$ python3 -q
>>> import numpy as np
>>> np.set_printoptions(suppress=True, linewidth=140)
>>> M = np.array([[3, -9, -7], [-9, 3, -9], [-7, -9, 3]])
>>> rng = np.random.default_rng(92)
>>> labels = rng.permutation(3)
>>> labels
array([0, 2, 1])
>>> out = M[labels][:, labels]
>>> np.allclose(out, M)
False
>>> np.diag(out)
array([3, 3, 3])
>>> X = np.load("a.npy")
>>> X
array([[5., 4.],
       [4., 5.]])
>>> evals, evecs = np.linalg.eigh(X)
>>> evals.sum(), np.trace(X)
(np.float64(10.0), np.float64(10.0))
>>> np.round(np.linalg.svd(X, compute_uv=False), 2)
array([9., 1.])
>>> np.round(evecs.T @ evecs, 2) + 0
array([[1., 0.],
       [0., 1.]])
>>> np.round(np.linalg.eigvalsh(X + -2 * np.eye(2)), 2)
array([-1.,  7.])
>>> np.unique(evals.round(6) + 0, return_counts=True)[1]
array([1, 1])
>>> Lm = np.linalg.cholesky(X)
>>> np.prod(np.diag(Lm)) ** 2, round(np.linalg.det(X), 2)
(np.float64(9.0), np.float64(9.0))
>>> X / np.sqrt(np.outer(np.diag(X), np.diag(X)))
array([[1. , 0.8],
       [0.8, 1. ]])
>>> O = X.astype(float).copy()
>>> for j in range(2):
...     O[:, j] -= O[:, :j] @ (O[:, :j].T @ O[:, j])
...     O[:, j] /= np.linalg.norm(O[:, j])
... 
>>> O.round(2)
array([[ 0.78, -0.62],
       [ 0.62,  0.78]])
>>> np.round(O.T @ O, 2) + 0
array([[1., 0.],
       [0., 1.]])
>>> vec = np.array([-2, 2])
>>> y = X @ vec
>>> y
array([-2.,  2.])
>>> np.round(np.linalg.solve(X, y), 2)
array([-2.,  2.])
>>> r0 = np.array([1, -2])
>>> out = X + np.outer(r0, np.eye(2)[1])
>>> np.linalg.matrix_rank(np.linalg.inv(out) - np.linalg.inv(X), tol=1e-8)
np.int64(1)
>>> E = np.array([[-2, -1, 0, 1],
...     [2, 3, 4, 5],
...     [6, 7, 8, 9],
...     [10, 11, 12, 13],
...     [14, 15, 16, 17],
...     [18, 19, 20, 21]])
>>> E
array([[-2, -1,  0,  1],
       [ 2,  3,  4,  5],
       [ 6,  7,  8,  9],
       [10, 11, 12, 13],
       [14, 15, 16, 17],
       [18, 19, 20, 21]])
>>> proj = np.triu(np.array([[-4, 3], [-3, -4]]), 1) + np.eye(2)
>>> out = proj @ X @ np.linalg.inv(proj)
>>> np.poly(out)
array([  1., -10.,   9.])
>>> np.argsort(-np.linalg.norm(E, axis=0).round(6), kind="stable")[:3]
array([3, 2, 1])
>>> rank = np.linalg.matrix_rank(E)
>>> rank
np.int64(2)
>>> null = np.linalg.svd(E)[2][rank:].T
>>> np.linalg.matrix_rank(E.T @ E), np.linalg.matrix_rank(E @ E.T)
(np.int64(2), np.int64(2))
>>> np.allclose(E @ null, 0)
True
>>> [int(np.linalg.matrix_rank(E[:, :j + 1])) for j in range(4)]
[1, 2, 2, 2]
>>> np.round(E @ null, 2) + 0
array([[0., 0.],
       [0., 0.],
       [0., 0.],
       [0., 0.],
       [0., 0.],
       [0., 0.]])
>>> [int(np.linalg.matrix_rank(E[:i])) for i in range(1, len(E) + 1)]
[1, 2, 2, 2, 2, 2]
>>> evals, evecs = np.linalg.eigh(X)
>>> vec = np.array([0, 0])
>>> (np.sign(evecs[:, -1].round(6)) == np.sign(evecs[0, -1].round(6))).astype(int)
array([1, 1])
>>> np.round(evecs * np.maximum(evals, 0) @ evecs.T, 2)
array([[5., 4.],
       [4., 5.]])
>>> np.round(evecs * np.abs(evals) @ evecs.T, 2)
array([[5., 4.],
       [4., 5.]])
>>> W0 = np.load("arr.npy")
>>> W0
array([[ 18,  -9,   9],
       [ 16,  -8,   8],
       [ 12,  -6,   6],
       [-10,   5,  -5]])
>>> U, s, VT = np.linalg.svd(W0)
>>> np.argmax(s[:-1] / (s[1:] + 1e-6)) + 1
np.int64(1)
>>> out = U[:, :1] @ np.diag(s[:1]) @ VT[:1]
>>> round(np.linalg.norm(W0 - out, 2), 2), round(s[1], 2)
(np.float64(0.0), np.float64(0.0))
>>> rank = np.linalg.matrix_rank(W0)
>>> rank
np.int64(1)
>>> null = np.linalg.svd(W0)[2][rank:].T
>>> np.round(W0 @ null, 2) + 0
array([[0., 0.],
       [0., 0.],
       [0., 0.],
       [0., 0.]])
>>> null.shape
(3, 2)
>>> [int(np.linalg.matrix_rank(W0[:, :j + 1])) for j in range(3)]
[1, 1, 1]
>>> [int(np.linalg.matrix_rank(W0[:i])) for i in range(1, len(W0) + 1)]
[1, 1, 1, 1]
>>> np.round(null @ null.T, 2)
array([[ 0.33,  0.33, -0.33],
       [ 0.33,  0.83,  0.17],
       [-0.33,  0.17,  0.83]])
>>> feats = np.array([[-2, -2, 3, -2, 0], [3, 0, -5, -1, 4], [5, -5, 1, -2, 2]])
>>> feats[-1] = feats[0] + 2 * feats[1]
>>> feats
array([[-2, -2,  3, -2,  0],
       [ 3,  0, -5, -1,  4],
       [ 4, -2, -7, -4,  8]])
>>> U, s, VT = np.linalg.svd(feats)
>>> evecs = VT[:(s > 1e-8).sum()]
>>> vec = feats[0] + 5 * feats[2] + rng.integers(2) * np.eye(5)[4]
>>> vec
array([ 18., -12., -32., -22.,  41.])
>>> np.round(np.diag(evecs.T @ evecs), 2)
array([0.23, 0.29, 0.58, 0.42, 0.47])
>>> np.linalg.lstsq(feats[:-1].T, feats[-1])[2]
np.int32(2)
>>> np.allclose(feats[:-1].T @ np.linalg.lstsq(feats[:-1].T, feats[-1])[0], feats[-1])
True
>>> np.abs(np.diag(np.linalg.qr(feats)[1])) > 1e-9
array([ True,  True, False])
>>> vec = np.array([-3, 7, -9, 5, -2])
>>> np.sign((feats @ vec).round(6))
array([-1,  1,  1])
>>> feats * vec
array([[  6, -14, -27, -10,   0],
       [ -9,   0,  45,  -5,  -8],
       [-12, -14,  63, -20, -16]])
>>> feats @ np.eye(5)[2]
array([ 3., -5., -7.])
>>> K = np.array([[0, 0, 1], [0, 1, 0], [1, 0, 0]])
>>> round(np.linalg.eigvalsh(K).min(), 2)
np.float64(-1.0)
>>> np.all(np.linalg.eigvalsh(K) > 0)
np.False_
>>> O, evecs = np.linalg.qr(K[:, :1])[0], np.linalg.qr(K[:, 1:])[0]
>>> s = np.linalg.svd(O.T @ evecs, compute_uv=False)
>>> np.round(np.linalg.norm(O @ O.T - evecs @ evecs.T, 2), 2)
np.float64(1.0)
>>> (s > 0.9).sum()
np.int64(0)
>>> s
array([0.])
>>> m1 = np.loadtxt("case16.csv", delimiter=",")
>>> m1
array([[ 0.,  0.,  0.,  0., -1.,  0.],
       [ 0., -2.,  0., -1.,  0.,  0.],
       [ 0., -1.,  2.,  0.,  0.,  0.]])
>>> # columns 0 and 5 are equal
>>> U, s, VT = np.linalg.svd(m1, full_matrices=False)
>>> np.round(np.sqrt((s ** 2).sum()), 2), np.round(np.linalg.norm(m1), 2)
(np.float64(3.32), np.float64(3.32))
>>> np.round(U.T @ m1 @ VT.T, 2) + 0
array([[2.65, 0.  , 0.  ],
       [0.  , 1.73, 0.  ],
       [0.  , 0.  , 1.  ]])
>>> np.round(np.cumsum(s ** 2) / np.sum(s ** 2), 2)
array([0.64, 0.91, 1.  ])
>>> s.round(2)
array([2.65, 1.73, 1.  ])
>>> np.round(U.T @ U, 2) + 0
array([[1., 0., 0.],
       [0., 1., 0.],
       [0., 0., 1.]])
>>> U.shape, s.shape, VT.shape
((3, 3), (3,), (3, 6))
>>> np.abs(U[:, 0]).round(6).argmax()
np.int64(1)
>>> out = m1 / np.sqrt((m1 ** 2).mean(axis=1, keepdims=True))
>>> np.linalg.matrix_rank(out) == np.linalg.matrix_rank(m1)
np.True_
>>> np.round(np.linalg.norm(out, axis=1), 2)
array([2.45, 2.45, 2.45])
>>> np.linalg.matrix_rank(m1 - m1.mean(axis=1, keepdims=True))
np.int64(3)
>>> np.linalg.matrix_rank(m1)
np.int64(3)
>>> np.unravel_index(np.abs(m1).argmax(), m1.shape)
(np.int64(1), np.int64(1))
>>> np.abs(m1).max()
np.float64(2.0)
>>> m1.sum(axis=1)
array([-1., -3.,  1.])
>>> m1.shape
(3, 6)
>>> m1.sum(axis=0)
array([ 0., -3.,  2., -1., -1.,  0.])
>>> out = m1 / np.linalg.norm(m1, axis=1, keepdims=True)
>>> G = out @ out.T
>>> (G - 2 * np.eye(3)).round(6).argmax(axis=1)
array([1, 2, 1])
>>> (np.abs(G) > 0.9).astype(int)
array([[1, 0, 0],
       [0, 1, 0],
       [0, 0, 1]])
>>> np.round(np.linalg.norm(out, axis=1), 2)
array([1., 1., 1.])
>>> F = np.loadtxt("test16.csv", delimiter=",")
>>> F
array([[ -2.32,  -1.36,  -2.73,   0.39],
       [  5.8 ,  -1.13,   2.  ,  -1.63],
       [-18.18,  -2.71, -11.9 ,   4.18],
       [ -5.64,   1.93,  -1.1 ,   2.24],
       [-10.53,   4.26,  -1.68,   2.18],
       [-36.54,  -6.7 , -25.66,   8.68],
       [  2.01,  -3.73,  -3.25,  -1.74],
       [ 26.24,   3.94,  17.67,  -6.53],
       [  3.75,  -4.64,  -2.57,  -1.54],
       [  1.17,  -2.22,  -1.97,  -1.46],
       [  7.3 ,  -2.01,   1.42,  -2.22],
       [ -5.01,   0.41,  -2.21,   2.  ],
       [-24.79,  -4.13, -16.13,   7.02],
       [-18.64,  -7.05, -16.86,   3.36],
       [-32.52,  -3.99, -20.72,   8.75],
       [  6.77,   1.47,   4.63,  -1.69],
       [-13.03,  -3.18, -10.2 ,   2.32],
       [ -0.44,  -1.27,  -1.03,   1.64],
       [  7.94,   3.19,   7.23,  -1.71],
       [ -5.03,   1.99,  -0.9 ,   0.89],
       [  6.24,  -1.11,   1.73,  -1.57],
       [-10.84,  -5.51, -11.  ,   1.72],
       [ 28.03,  -2.89,  11.87,  -6.83],
       [-28.92,  -1.34, -15.68,   8.56],
       [ -0.98,  -0.73,  -1.66,   0.2 ],
       [ -8.39,   2.96,  -1.44,   2.7 ],
       [-13.6 ,  -3.  ,  -9.87,   2.8 ]])
>>> out = np.array([[1, 5], [0, 1], [5, 1], [2, 1]])
>>> np.linalg.matrix_rank(np.vstack([F, out.T]))
np.int64(4)
